$ python -q
>>> import numpy as np
>>> np.set_printoptions(precision=3, suppress=True, linewidth=200, sign=" ")
>>> data = np.load("x.npy")
>>> data
array([[  5,   8,   6,   8,   7],
       [ 11,   9,  10,   9,   7],
       [ 13,  14,  14,  11,  15],
       [ 21,  20,  17,  18,  19],
       [ 30,  21,  25,  21,  23],
       [ 37,  26,  33,  27,  28],
       [ 45,  33,  37,  36,  37],
       [ 49,  34,  37,  37,  39],
       [ 55,  34,  43,  45,  43],
       [ 61,  36,  43,  48,  49],
       [ 62,  39,  44,  52,  56],
       [ 69,  48,  51,  59,  57],
       [ 77,  48,  56,  65,  60],
       [ 79,  54,  61,  65,  69],
       [ 79,  63,  64,  67,  75],
       [ 79,  67,  69,  74,  76],
       [ 86,  67,  72,  77,  83]])
>>> M2 = np.c_[data[:, :2] @ np.array([[2, 2], [3, 0]]), np.array([-1, 1, -1, 1, -2, 1, 2, -2, -1, -2, -1, -1, 1, 1, -1, -2, 2])]
>>> M2
array([[ 34,  10,  -1],
       [ 49,  22,   1],
       [ 68,  26,  -1],
       [102,  42,   1],
       [123,  60,  -2],
       [152,  74,   1],
       [189,  90,   2],
       [200,  98,  -2],
       [212, 110,  -1],
       [230, 122,  -2],
       [241, 124,  -1],
       [282, 138,  -1],
       [298, 154,   1],
       [320, 158,   1],
       [347, 158,  -1],
       [359, 158,  -2],
       [373, 172,   2]])
>>> np.linalg.matrix_rank(M2)
np.int64(3)
>>> np.round(np.linalg.lstsq(data, M2[:, 0])[0], 3) + 0
array([ 2.,  3.,  0.,  0.,  0.])
>>> m1 = np.load("sample8.npy")
>>> m1
array([[-1., -3.,  0.],
       [-3., -2., -3.],
       [ 0., -3., -1.]])
>>> Xs = data - data.mean(axis=0)
>>> left, sv, vt = np.linalg.svd(Xs, full_matrices=False)
>>> np.abs(vt[0]).argmax()
np.int64(0)
>>> np.round(Xs.mean(axis=0), 3) + 0
array([ 0.,  0.,  0.,  0.,  0.])
>>> print(sv ** 2 / (sv ** 2).sum())
[ 0.989  0.007  0.002  0.001  0.001]
>>> np.linalg.matrix_rank(Xs)
np.int64(5)
>>> x = np.array([1, -3, 0])
>>> y = m1 @ x
>>> y
array([ 8.,  3.,  9.])
>>> np.round(np.linalg.solve(m1.T, m1[1]), 3) + 0
array([ 0.,  1.,  0.])
>>> np.round(np.linalg.solve(m1, y), 3) + 0
array([ 1., -3.,  0.])
>>> np.linalg.solve(m1, y + m1[:, 2])
array([ 1., -3.,  1.])
>>> x = np.array([1, -1, 0, -1, 3])
>>> y = data @ x
>>> np.round(np.linalg.solve(data.T @ data, data.T @ y), 3) + 0
array([ 1., -1.,  0., -1.,  3.])
>>> print(np.round(np.linalg.pinv(data) @ data, 3) + 0)
[[ 1.  0.  0.  0.  0.]
 [ 0.  1.  0.  0.  0.]
 [ 0.  0.  1.  0.  0.]
 [ 0.  0.  0.  1.  0.]
 [ 0.  0.  0.  0.  1.]]
>>> y
array([  10,   14,   33,   40,   57,   68,   87,   95,  105,  124,  139,  133,  144,  167,  174,  166,  191])
>>> rng = np.random.default_rng(516278)
>>> y = y + 0.05 * rng.normal(size=17)
>>> print(y)
[  10.04    14.027   33.039   39.984   56.944   67.973   86.953   95.044  104.944  124.078  139.035  133.014  143.967  166.935  173.921  165.971  191.025]
>>> c, *_ = np.linalg.lstsq(data, y)
>>> round(np.linalg.norm(y - data @ c), 3)
np.float64(0.171)
>>> print(c.round())
[ 1. -1. -0. -1.  3.]
>>> [round(float(np.linalg.norm(np.linalg.solve(data.T @ data + lam * np.eye(5), data.T @ y))), 2) for lam in (0, 1, 10, 100)]
[3.47, 3.41, 3.02, 1.71]
>>> print(np.round(data.T @ (y - data @ c), 3) + 0)
[ 0.  0.  0.  0.  0.]
>>> def softmax(z):
...     e = np.exp(z - z.max(axis=-1, keepdims=True))
...     return e / e.sum(axis=-1, keepdims=True)
... 
>>> softmax(m1).sum(axis=1)
array([ 1.,  1.,  1.])
>>> np.round(softmax(10 * m1[2]), 3) + 0
array([ 1.,  0.,  0.])
>>> S = m1 @ m1.T / np.sqrt(3)
>>> softmax(S).round(6).argmax(axis=1)
array([ 0,  1,  2])
>>> softmax(S)
array([[ 0.471,  0.264,  0.264],
       [ 0.001,  0.999,  0.001],
       [ 0.264,  0.264,  0.471]])
>>> softmax(S)[2] @ m1
array([-1.058, -2.736, -1.264])
>>> x = np.array([1, 1, -3])
>>> np.linalg.norm(m1 @ x) <= np.linalg.norm(m1, 2) * np.linalg.norm(x) + 1e-9
np.True_
>>> print(m1 @ np.ones(3))
[-4. -8. -4.]
>>> m1 @ (2 * x)
array([-8.,  8.,  0.])
>>> print(m1 * x)
[[-1. -3. -0.]
 [-3. -2.  9.]
 [ 0. -3.  3.]]
>>> np.einsum("ij,j->i", m1, x)
array([-4.,  4.,  0.])
>>> np.sign((m1 @ x).round(6))
array([-1.,  1.,  0.])
>>> print((m1 @ x).argmax())
1
>>> M2 = np.array([[3], [0], [-3], [1], [2]])
>>> Z = np.array([[0, -2, 0, -2, 3]])
>>> X = M2 @ Z + 0.02 * rng.normal(size=(5, 5))
>>> X
array([[ 0.01 , -5.991,  0.003, -5.977,  9.005],
       [ 0.019, -0.003, -0.011,  0.035, -0.034],
       [ 0.033,  6.001,  0.04 ,  5.963, -9.004],
       [-0.016, -2.034, -0.007, -1.935,  2.97 ],
       [ 0.041, -4.026, -0.008, -4.007,  5.973]])
>>> left, sv, vt = np.linalg.svd(X, full_matrices=False)
>>> sv / sv[0]
array([ 1.   ,  0.004,  0.003,  0.002,  0.001])
>>> print(sv)
[ 19.748   0.075   0.068   0.031   0.017]
>>> np.round(np.abs(vt[0]), 3) + 0
array([ 0.   ,  0.486,  0.001,  0.483,  0.728])
>>> np.round(vt @ vt.T, 3) + 0
array([[ 1.,  0.,  0.,  0.,  0.],
       [ 0.,  1.,  0.,  0.,  0.],
       [ 0.,  0.,  1.,  0.,  0.],
       [ 0.,  0.,  0.,  1.,  0.],
       [ 0.,  0.,  0.,  0.,  1.]])
>>> np.round(left.T @ X @ vt.T, 3) + 0
array([[ 19.748,   0.   ,   0.   ,   0.   ,   0.   ],
       [  0.   ,   0.075,   0.   ,   0.   ,   0.   ],
       [  0.   ,   0.   ,   0.068,   0.   ,   0.   ],
       [  0.   ,   0.   ,   0.   ,   0.031,   0.   ],
       [  0.   ,   0.   ,   0.   ,   0.   ,   0.017]])
>>> K = np.array([[0, 0, 1, 0, 1],
...     [0, 0, 1, 0, 1],
...     [1, 1, 0, 0, 0],
...     [0, 0, 0, 0, 0],
...     [1, 1, 0, 0, 0]])
>>> K
array([[ 0,  0,  1,  0,  1],
       [ 0,  0,  1,  0,  1],
       [ 1,  1,  0,  0,  0],
       [ 0,  0,  0,  0,  0],
       [ 1,  1,  0,  0,  0]])
>>> # rank 2
>>> rk = np.linalg.matrix_rank(K)
>>> rk
np.int64(2)
>>> N = np.linalg.svd(K)[2][rk:].T
>>> print([int(np.linalg.matrix_rank(K[:, :j + 1])) for j in range(5)])
[1, 1, 2, 2, 2]
>>> print(N.shape)
(5, 3)
>>> np.round(N @ N.T, 3) + 0
array([[ 0.5, -0.5,  0. ,  0. ,  0. ],
       [-0.5,  0.5,  0. ,  0. ,  0. ],
       [ 0. ,  0. ,  0.5,  0. , -0.5],
       [ 0. ,  0. ,  0. ,  1. ,  0. ],
       [ 0. ,  0. , -0.5,  0. ,  0.5]])
>>> print(np.argwhere(np.triu(K)))
[[ 0  2]
 [ 0  4]
 [ 1  2]
 [ 1  4]]
>>> print(K.sum(axis=0))
[ 2  2  2  0  2]
>>> K @ K
array([[ 2,  2,  0,  0,  0],
       [ 2,  2,  0,  0,  0],
       [ 0,  0,  2,  0,  2],
       [ 0,  0,  0,  0,  0],
       [ 0,  0,  2,  0,  2]])
>>> np.trace(K @ K @ K) // 6
np.int64(0)
>>> Lm = np.diag(K.sum(axis=1)) - K
>>> np.round(np.linalg.eigvalsh(Lm), 3) + 0
array([ 0.,  0.,  2.,  2.,  4.])
>>> Lm @ np.ones(5)
array([ 0.,  0.,  0.,  0.,  0.])
>>> np.linalg.matrix_rank(Lm)
np.int64(3)
>>> blk = np.stack([data, 4 * data, data[::-1]])
>>> blk.sum(axis=0)
array([[ 111,  107,  102,  117,  118],
       [ 134,  112,  119,  119,  111],
       [ 144,  133,  134,  122,  150],
       [ 184,  154,  146,  155,  164],
       [ 227,  153,  181,  170,  175],
       [ 254,  178,  216,  194,  197],
       [ 287,  204,  229,  232,  241],
       [ 306,  206,  228,  233,  244],
       [ 330,  204,  258,  270,  258],
       [ 354,  214,  252,  277,  284],
       [ 355,  228,  257,  296,  317],
       [ 382,  266,  288,  322,  313],
       [ 415,  261,  305,  346,  323],
       [ 416,  290,  322,  343,  364],
       [ 408,  329,  334,  346,  390],
       [ 406,  344,  355,  379,  387],
       [ 435,  343,  366,  393,  422]])
>>> (blk @ data.T).shape
(3, 17, 17)
>>> blk.shape
(3, 17, 5)
>>> np.linalg.matrix_rank(blk)
array([ 5,  5,  5])
>>> np.linalg.norm(blk, axis=(1, 2))
array([  446.16 ,  1784.641,   446.16 ])
>>> np.linalg.matrix_rank(blk.reshape(3, -1))
np.int64(2)
